$ ipython --no-banner

In [1]: import numpy as np

In [2]: from numpy import linalg as LA

In [3]: np.set_printoptions(precision=1, suppress=True, linewidth=100, floatmode="fixed")

In [4]: tidy = lambda a: np.round(a, 1) + 0

In [5]: J = np.load("data.npy")

In [6]: J
Out[6]: 
array([[ 1.0,  3.5,  2.1],
       [-5.6, -5.1,  3.4],
       [ 0.0, -5.9, -5.8],
       [-6.4,  5.1, -3.6],
       [ 0.4, -0.9,  3.4]])

In [7]: blk = np.stack([J, -2 * J, J[::-1]])

In [8]: blk.shape
Out[8]: (3, 5, 3)

In [9]: (blk @ J.T).shape
Out[9]: (3, 5, 5)

In [10]: LA.matrix_rank(blk.reshape(3, -1))
Out[10]: np.int64(2)

In [11]: tidy(LA.norm(blk, axis=(1, 2)))
Out[11]: array([15.7, 31.5, 15.7])

In [12]: tidy(np.einsum("bij,cij->bc", blk, blk))
Out[12]: 
array([[ 247.5, -495.0,   72.4],
       [-495.0,  990.0, -144.8],
       [  72.4, -144.8,  247.5]])

In [13]: other = np.c_[J[:, :2] @ np.array([[3, 2], [-4, 1]]), np.array([3, -1, 2, 2, -3])]

In [14]: tidy(other)
Out[14]: 
array([[-11.0,   5.5,   3.0],
       [  3.6, -16.3,  -1.0],
       [ 23.6,  -5.9,   2.0],
       [-39.6,  -7.7,   2.0],
       [  4.8,  -0.1,  -3.0]])

In [15]: tidy(LA.norm(LA.qr(J)[0].T @ other, axis=0) ** 2 / ((other ** 2).sum(axis=0) + 1e-12))
Out[15]: array([1.0, 1.0, 0.5])

In [16]: LA.matrix_rank(np.c_[J, other])
Out[16]: np.int64(4)

In [17]: tidy(LA.lstsq(J, other[:, 0])[0])
Out[17]: array([ 3.0, -4.0,  0.0])

In [18]: def softmax(z):
    ...:     e = np.exp(z - z.max(axis=-1, keepdims=True))
    ...:     return e / e.sum(axis=-1, keepdims=True)
    ...: 

In [19]: tidy(softmax(J[1]))
Out[19]: array([0.0, 0.0, 1.0])

In [20]: tidy(softmax(10 * J[1]))
Out[20]: array([0.0, 0.0, 1.0])

In [21]: scores = J @ J.T / np.sqrt(3)

In [22]: tidy(softmax(scores)[1] @ J)
Out[22]: array([-5.6, -5.1,  3.4])

In [23]: tidy(softmax(scores))
Out[23]: 
array([[1.0, 0.0, 0.0, 0.0, 0.0],
       [0.0, 1.0, 0.0, 0.0, 0.0],
       [0.0, 0.0, 1.0, 0.0, 0.0],
       [0.0, 0.0, 0.0, 1.0, 0.0],
       [0.0, 0.7, 0.0, 0.0, 0.3]])

In [24]: tidy(softmax(scores + np.triu(np.full(scores.shape, -np.inf), 1)))
Out[24]: 
array([[1.0, 0.0, 0.0, 0.0, 0.0],
       [0.0, 1.0, 0.0, 0.0, 0.0],
       [0.0, 0.0, 1.0, 0.0, 0.0],
       [0.0, 0.0, 0.0, 1.0, 0.0],
       [0.0, 0.7, 0.0, 0.0, 0.3]])

In [25]: u = np.array([5, 8, 3])

In [26]: W0 = -3 * np.eye(3) + np.outer(u, u)

In [27]: W0
Out[27]: 
array([[22.0, 40.0, 15.0],
       [40.0, 61.0, 24.0],
       [15.0, 24.0,  6.0]])

In [28]: # symmetric

In [29]: w, vecs = LA.eigh(W0)

In [30]: vec = np.array([1, 4, 8])

In [31]: (np.sign(vecs[:, -1].round(6)) == np.sign(vecs[0, -1].round(6))).astype(int)
Out[31]: array([1, 1, 1])

In [32]: tidy(vecs * np.maximum(w, 0) @ vecs.T)
Out[32]: 
array([[24.2, 38.8, 14.5],
       [38.8, 62.0, 23.3],
       [14.5, 23.3,  8.7]])

In [33]: O, vecs = LA.qr(W0[:, :2])[0], LA.qr(W0[:, 2:])[0]

In [34]: s = LA.svd(O.T @ vecs, compute_uv=False)

In [35]: tidy(LA.norm(O @ O.T - vecs @ vecs.T, 2))
Out[35]: np.float64(1.0)

In [36]: tidy(np.degrees(np.arccos(s.clip(0, 1))))
Out[36]: array([6.2])

In [37]: vec = np.array([3, 1, 1])

In [38]: target = W0 @ vec

In [39]: coef, lr = np.zeros(3), 1 / LA.norm(W0, 2) ** 2

In [40]: for i in range(25):
    ...:     coef -= lr * W0.T @ (W0 @ coef - target)
    ...:     if i % 5 == 0: print(i, round(LA.norm(W0 @ coef - target), 1))
    ...: 
0 6.1
5 6.0
10 6.0
15 6.0
20 6.0

In [41]: tidy(LA.cond(W0))
Out[41]: np.float64(31.7)

In [42]: rng = np.random.default_rng(0)

In [43]: idx = rng.permutation(3)

In [44]: other = W0[:, idx] * rng.choice([-1, 1], 3)

In [45]: other
Out[45]: 
array([[-15.0, -22.0, -40.0],
       [-24.0, -40.0, -61.0],
       [ -6.0, -15.0, -24.0]])

In [46]: left, _, Vt = LA.svd(W0.T @ other)

In [47]: idx
Out[47]: array([2, 0, 1])

In [48]: tidy(left @ Vt)
Out[48]: 
array([[ 0.0, -1.0,  0.0],
       [ 0.0,  0.0, -1.0],
       [-1.0,  0.0,  0.0]])

In [49]: (W0 + W0.T) / 2
Out[49]: 
array([[22.0, 40.0, 15.0],
       [40.0, 61.0, 24.0],
       [15.0, 24.0,  6.0]])

In [50]: tidy(np.sort(np.abs(LA.eigvals(W0))))
Out[50]: array([ 3.0,  3.0, 95.0])

In [51]: tidy(np.abs(LA.eigvals(W0)).max())
Out[51]: np.float64(95.0)

In [52]: (W0 - W0.T) / 2
Out[52]: 
array([[0.0, 0.0, 0.0],
       [0.0, 0.0, 0.0],
       [0.0, 0.0, 0.0]])

In [53]: tidy(LA.det(W0))
Out[53]: np.float64(855.0)

In [54]: feats = np.loadtxt("sample10.csv", delimiter=",")

In [55]: tidy(feats)
Out[55]: 
array([[-0.2,  0.7,  0.5],
       [-0.9,  0.0,  0.0],
       [-0.3,  0.0, -0.7],
       [ 0.2,  0.7, -0.5]])

In [56]: # keeps lengths

In [57]: vec = np.array([1, 2, 0])

In [58]: h1 = np.maximum(feats @ vec, 0)

In [59]: tidy(feats.T @ h1)
Out[59]: array([ 0.1,  2.0, -0.2])

In [60]: tidy(h1)
Out[60]: array([1.2, 0.0, 0.0, 1.6])

In [61]: tidy(np.maximum(feats @ vec, 0) - np.maximum(-feats @ vec, 0))
Out[61]: array([ 1.2, -0.9, -0.3,  1.6])

In [62]: mat = np.load("layer10.npy")

In [63]: mat
Out[63]: 
array([[ 1, -1,  1],
       [ 1,  0,  0],
       [ 1,  1,  1],
       [ 1,  2,  4],
       [ 1,  3,  9]])

In [64]: other = mat[0, 0] * mat[1:] - np.outer(mat[1:, 0], mat[0])

In [65]: other
Out[65]: 
array([[ 0,  1, -1],
       [ 0,  2,  0],
       [ 0,  3,  3],
       [ 0,  4,  8]])

In [66]: LA.matrix_rank(other), LA.matrix_rank(mat)
Out[66]: (np.int64(2), np.int64(3))

In [67]: np.flatnonzero(~other.round(6).any(axis=1))
Out[67]: array([], dtype=int64)
